>>> import numpy as np
>>> np.set_printoptions(suppress=True, linewidth=120)
>>> J = np.loadtxt("test9.csv", delimiter=",")
>>> print(J)
[[ 2.  8. -3.  7.  6.  0. -8.  7. -6. -3. -9. -2. -2.  1.  1. -2.]
 [-8. -9. -8. -1.  6.  4.  0.  5. -5. -5.  0. -2.  0.  2.  2.  2.]
 [-9. -4. -3.  2. -1.  5. -1. -7.  6.  3.  2.  3. -1.  1.  0.  3.]
 [ 4.  3.  1. -6. -6.  1. -2.  9. -3. -5.  4.  2. -1.  0.  2. -1.]
 [ 8. -4.  8.  0. -6.  9. -6.  6.  2. -4.  2. -3.  3. -1.  1.  3.]
 [ 1.  3.  8. -4.  8.  7.  2. -5. -8. -3. -5.  0. -3.  2.  3. -2.]
 [ 4.  4.  4. -3. -1.  2.  2.  1. -6. -8. -4.  0.  0.  1. -1.  1.]
 [ 9.  5. -6. -6.  4.  5. -3.  7. -6. -8.  3. -3. -3.  1.  3. -2.]
 [-9. -7.  0. -6.  9. -5. -7. -8.  6. -3. -9. -3.  1. -2.  1.  1.]
 [ 4.  2.  3.  8. -6.  6. -9.  1. -5.  8.  0.  0.  3.  0.  1.  3.]
 [-4.  0. -8. -7.  6.  6. -8.  9. -7.  2.  9. -2.  3. -3.  1.  2.]
 [ 0.  0.  0.  0.  0.  0.  0.  0.  0.  0.  0.  0.  0.  0.  1.  0.]
 [ 0.  0.  0.  0.  0.  0.  0.  0.  0.  0.  0.  0.  0.  2. -2.  0.]
 [ 0.  0.  0.  0.  0.  0.  0.  0.  0.  0.  0.  1.  0.  2. -1. -1.]
 [ 0.  0.  0.  0.  0.  0.  0.  0.  0.  0.  0.  1.  0.  0.  2. -1.]
 [ 0.  0.  0.  0.  0.  0.  0.  0.  0.  0.  0. -1.  2.  1.  2.  1.]]
>>> print(np.allclose(J, J.T))
False
>>> print(round(np.linalg.det(J), 2))
0.0
>>> print(round(np.abs(np.linalg.eigvals(J)).max(), 2))
20.55
